$ ipython --no-banner

In [1]: import numpy as np

In [2]: import numpy.linalg as la

In [3]: np.set_printoptions(suppress=True, linewidth=200)

In [4]: def tidy(a):
   ...:     return np.round(a, 2) + 0
   ...: 

In [5]: other = np.array([[3], [3], [1]])

In [6]: Z = np.array([[-4, 9, 9, 2]])

In [7]: m1 = other @ Z

In [8]: m1
Out[8]: 
array([[-12,  27,  27,   6],
       [-12,  27,  27,   6],
       [ -4,   9,   9,   2]])

In [9]: Uu, sv, VT = la.svd(m1)

In [10]: V = VT[:(sv > 1e-8).sum()]

In [11]: rng = np.random.default_rng(671780)

In [12]: x = m1[2] + 5 * m1[0] + rng.integers(2) * np.eye(4)[0]

In [13]: x
Out[13]: array([-63., 144., 144.,  32.])

In [14]: la.matrix_rank(np.vstack([m1, x]))
Out[14]: np.int64(2)

In [15]: Uu, sv, VT = la.svd(m1)

In [16]: np.argmax(sv[:-1] / (sv[1:] + 1e-6)) + 1
Out[16]: np.int64(1)

In [17]: tidy(sv)
Out[17]: array([58.8,  0. ,  0. ])

In [18]: other = Uu[:, :1] @ np.diag(sv[:1]) @ VT[:1]

In [19]: tidy(other)
Out[19]: 
array([[-12.,  27.,  27.,   6.],
       [-12.,  27.,  27.,   6.],
       [ -4.,   9.,   9.,   2.]])

In [20]: la.matrix_rank(m1, rtol=0.05)
Out[20]: np.int64(1)

In [21]: sv = 3 * 0.9 ** np.arange(3)

In [22]: M = rng.normal(size=(13, 3)) * rng.permutation(sv)

In [23]: tidy(M)
Out[23]: 
array([[ 2.8 , -0.15, -0.74],
       [-4.02,  2.71,  2.22],
       [-1.51, -3.  ,  4.97],
       [ 0.19,  0.49, -3.25],
       [ 6.45, -5.21, -0.85],
       [ 3.41,  0.17,  0.86],
       [ 4.45, -2.87,  0.18],
       [ 1.18,  6.52, -2.13],
       [ 0.29,  3.23,  2.16],
       [ 0.19,  4.98, -1.19],
       [ 4.34, -5.37, -2.29],
       [ 0.79,  6.67, -6.47],
       [-5.52,  0.82, -2.44]])

In [24]: cen = M - M.mean(axis=0)

In [25]: Uu, sv, VT = la.svd(cen, full_matrices=False)

In [26]: (np.sign(Uu[:, 0]) == np.sign(Uu[0, 0])).astype(int)
Out[26]: array([1, 0, 1, 0, 1, 1, 1, 0, 0, 0, 1, 0, 0])

In [27]: np.searchsorted(np.cumsum(sv ** 2) / (sv ** 2).sum(), 0.9) + 1
Out[27]: np.int64(3)

In [28]: np.abs(Uu[:, 0]).argmax()
Out[28]: np.int64(4)

In [29]: tidy(VT[0] * np.sign(VT[0, np.abs(VT[0]).argmax()]))
Out[29]: array([-0.51,  0.84, -0.2 ])

In [30]: tidy(sv ** 2 / (sv ** 2).sum())
Out[30]: array([0.58, 0.3 , 0.12])

In [31]: tidy(sv)
Out[31]: array([15.93, 11.34,  7.25])

In [32]: tidy(cen.mean(axis=0))
Out[32]: array([0., 0., 0.])

In [33]: la.matrix_rank(cen)
Out[33]: np.int64(3)

In [34]: u, r1 = M[4], M[10]

In [35]: tidy(u @ u)
Out[35]: np.float64(69.48)

In [36]: tidy(u @ r1)
Out[36]: np.float64(57.96)

In [37]: p = (u @ r1) / (u @ u) * u

In [38]: tidy(np.outer(u, r1))
Out[38]: 
array([[ 28.03, -34.68, -14.77],
       [-22.62,  27.99,  11.92],
       [ -3.7 ,   4.58,   1.95]])

In [39]: idx = M[:, 0] > np.median(M[:, 0])

In [40]: u = M[idx].mean(axis=0) - M[~idx].mean(axis=0)

In [41]: tidy(u)
Out[41]: array([ 5.14, -3.42, -0.26])

In [42]: D = la.norm(M[:, None] - M[None], axis=-1)

In [43]: tidy(la.norm(M - M.mean(axis=0), axis=1))
Out[43]: array([1.99, 6.15, 7.21, 2.7 , 8.03, 2.91, 5.03, 6.  , 3.88, 4.39, 7.11, 8.32, 6.75])

In [44]: D[2].round(6).argsort(kind="stable")[:4]
Out[44]: array([2, 1, 8, 5])

In [45]: X = np.loadtxt("dump.csv", delimiter=",")

In [46]: X
Out[46]: 
array([[1. , 0.9],
       [0.9, 1. ]])

In [47]: Q, r_ = la.qr(X)

In [48]: np.trace(Q @ Q.T)
Out[48]: np.float64(2.0)

In [49]: tidy(Q.T @ Q)
Out[49]: 
array([[1., 0.],
       [0., 1.]])

In [50]: tidy(Q @ r_)
Out[50]: 
array([[1. , 0.9],
       [0.9, 1. ]])

In [51]: Q.shape, r_.shape
Out[51]: ((2, 2), (2, 2))

In [52]: np.allclose(r_.T @ r_, X.T @ X)
Out[52]: True

In [53]: x = np.array([1, 0])

In [54]: rhs = X @ x

In [55]: rhs
Out[55]: array([1. , 0.9])

In [56]: tidy(la.solve(X, rhs))
Out[56]: array([1., 0.])

In [57]: w1 = np.array([[2, 2, 0, 1, 2], [0, 3, 3, 0, 1]])

In [58]: beta = np.array([4, 4, 5, 4, 4])

In [59]: hid = np.maximum(X @ w1 + beta, 0)

In [60]: (hid > 0).mean(axis=0)
Out[60]: array([1., 1., 1., 1., 1.])

In [61]: (hid > 0).astype(int)
Out[61]: 
array([[1, 1, 1, 1, 1],
       [1, 1, 1, 1, 1]])

In [62]: hid
Out[62]: 
array([[6. , 8.7, 7.7, 5. , 6.9],
       [5.8, 8.8, 8. , 4.9, 6.8]])

In [63]: Z = np.array([[2, 8, 0], [9, 9, 7], [0, 4, 2], [2, 3, 8], [1, 2, 8]])

In [64]: (hid @ Z).round(6).argmax(axis=1)
Out[64]: array([1, 1])

In [65]: tidy(hid @ Z)
Out[65]: 
array([[107.2, 185.9, 171.5],
       [107.4, 185.9, 171.2]])

In [66]: w1 @ Z
Out[66]: 
array([[26, 41, 38],
       [28, 41, 35]])

In [67]: [round(float(x), 2) for x in la.svd(X, compute_uv=False)[:3]]
Out[67]: [1.9, 0.1]

In [68]: tidy(la.norm(X, 2) / la.norm(X))
Out[68]: np.float64(1.0)

In [69]: tidy(np.abs(la.svd(X)[2][-1]))
Out[69]: array([0.71, 0.71])

In [70]: other = np.array([[1, 2, -2], [-1, 0, 0]])

In [71]: la.matrix_rank(X @ other)
Out[71]: np.int64(2)

In [72]: tidy(np.einsum("ik,kj->ji", X, other))
Out[72]: 
array([[ 0.1, -0.1],
       [ 2. ,  1.8],
       [-2. , -1.8]])

In [73]: la.matrix_rank(np.vstack([X, other.T]))
Out[73]: np.int64(2)

In [74]: np.vstack([X, other.T]).shape
Out[74]: (5, 2)

In [75]: F = np.load("test12.npy")

In [76]: F
Out[76]: 
array([[ 3.79, -0.26,  0.42,  0.35],
       [-0.26,  4.62,  0.81,  0.  ],
       [ 0.42,  0.81,  3.12, -0.44],
       [ 0.35,  0.  , -0.44,  2.47]])

In [77]: other = np.array([[-5, -6], [6, 9], [-6, -4], [-9, 7]])

In [78]: np.einsum("ik,kj->ij", m1, other)
Out[78]: 
array([[  6, 249],
       [  6, 249],
       [  2,  83]])

In [79]: la.matrix_rank(np.vstack([m1, other.T]))
Out[79]: np.int64(3)

In [80]: np.einsum("ij,ij->i", m1, m1)
Out[80]: array([1638, 1638,  182])

In [81]: np.einsum("ij->j", m1)
Out[81]: array([-28,  63,  63,  14])

In [82]: la.matrix_rank(m1 @ other)
Out[82]: np.int64(1)

In [83]: x = np.array([0, -1, -1, 2])

In [84]: a = np.maximum(F @ x, 0)

In [85]: tidy(a)
Out[85]: array([0.54, 0.  , 0.  , 5.38])

In [86]: tidy(np.tanh(F @ x))
Out[86]: array([ 0.49, -1.  , -1.  ,  1.  ])

In [87]: x = np.array([1, 3, 0, 6])

In [88]: a = np.maximum(m1 @ x, 0)

In [89]: np.tanh(m1 @ x)
Out[89]: array([1., 1., 1.])

In [90]: a
Out[90]: array([105, 105,  35])

In [91]: np.maximum(m1 @ (3 * x), 0)
Out[91]: array([315, 315, 105])

In [92]: np.flatnonzero(a > 1e-9)
Out[92]: array([0, 1, 2])

In [93]: m1.T @ a
Out[93]: array([-2660,  5985,  5985,  1330])

In [94]: x = np.ones(4)

In [95]: for _ in range(5):
    ...:     x = F @ x
    ...:     x /= la.norm(x)
    ...:     print(round(x @ F @ x, 2))
    ...: 
4.38
4.59
4.71
4.8
4.86

In [96]: tidy(x)
Out[96]: array([ 0.26,  0.84,  0.47, -0.01])

In [97]: u = np.array([-5, 3, 5, -4])

In [98]: other = F + np.outer(u, np.eye(4)[0])

In [99]: la.matrix_rank(la.inv(other) - la.inv(F), tol=1e-8)
Out[99]: np.int64(1)

In [100]: la.matrix_rank(other - F)
Out[100]: np.int64(1)

In [101]: E = np.load("layer8.npy")

In [102]: tidy(E)
Out[102]: 
array([[ 0.11, -0.07,  0.28,  0.13],
       [-0.07,  0.99,  0.02,  0.01],
       [ 0.28,  0.02,  0.91, -0.04],
       [ 0.13,  0.01, -0.04,  0.98]])

In [103]: Uu, sv, VT = la.svd(E)

In [104]: V = VT[:(sv > 1e-8).sum()]

In [105]: x = E[3] + 2 * E[0] + rng.integers(2) * np.eye(4)[2]

In [106]: tidy(x)
Out[106]: array([ 0.35, -0.14,  1.53,  1.23])

In [107]: tidy(la.norm(x - V.T @ V @ x))
Out[107]: np.float64(0.3)

In [108]: tidy(V.T @ V)
Out[108]: 
array([[ 0.11, -0.07,  0.28,  0.13],
       [-0.07,  0.99,  0.02,  0.01],
       [ 0.28,  0.02,  0.91, -0.04],
       [ 0.13,  0.01, -0.04,  0.98]])

In [109]: la.matrix_rank(np.vstack([E, x]))
Out[109]: np.int64(4)

In [110]: x = np.array([-1, 0, -1, 0])

In [111]: tidy(la.eigvalsh(2 * E - np.eye(4)))
Out[111]: array([-1.,  1.,  1.,  1.])

In [112]: tidy(E @ x)
Out[112]: array([-0.4 ,  0.05, -1.19, -0.09])

In [113]: tidy((x - E @ x) @ (E @ x))
Out[113]: np.float64(0.0)

In [114]: tidy(np.eye(4) - E)
Out[114]: 
array([[ 0.89,  0.07, -0.28, -0.13],
       [ 0.07,  0.01, -0.02, -0.01],
       [-0.28, -0.02,  0.09,  0.04],
       [-0.13, -0.01,  0.04,  0.02]])

In [115]: tidy(E @ E @ x)
Out[115]: array([-0.4 ,  0.05, -1.19, -0.09])

In [116]: x = np.array([1, 0, 3, 0])

In [117]: a = np.maximum(E @ x, 0)

In [118]: tidy(E.T @ a)
Out[118]: array([0.97, 0.  , 3.01, 0.  ])

In [119]: tidy(np.maximum(E @ (3 * x), 0))
Out[119]: array([2.9 , 0.  , 9.03, 0.01])

In [120]: tidy(np.maximum(E @ x, 0) - np.maximum(-E @ x, 0))
Out[120]: array([0.97, 0.  , 3.01, 0.  ])
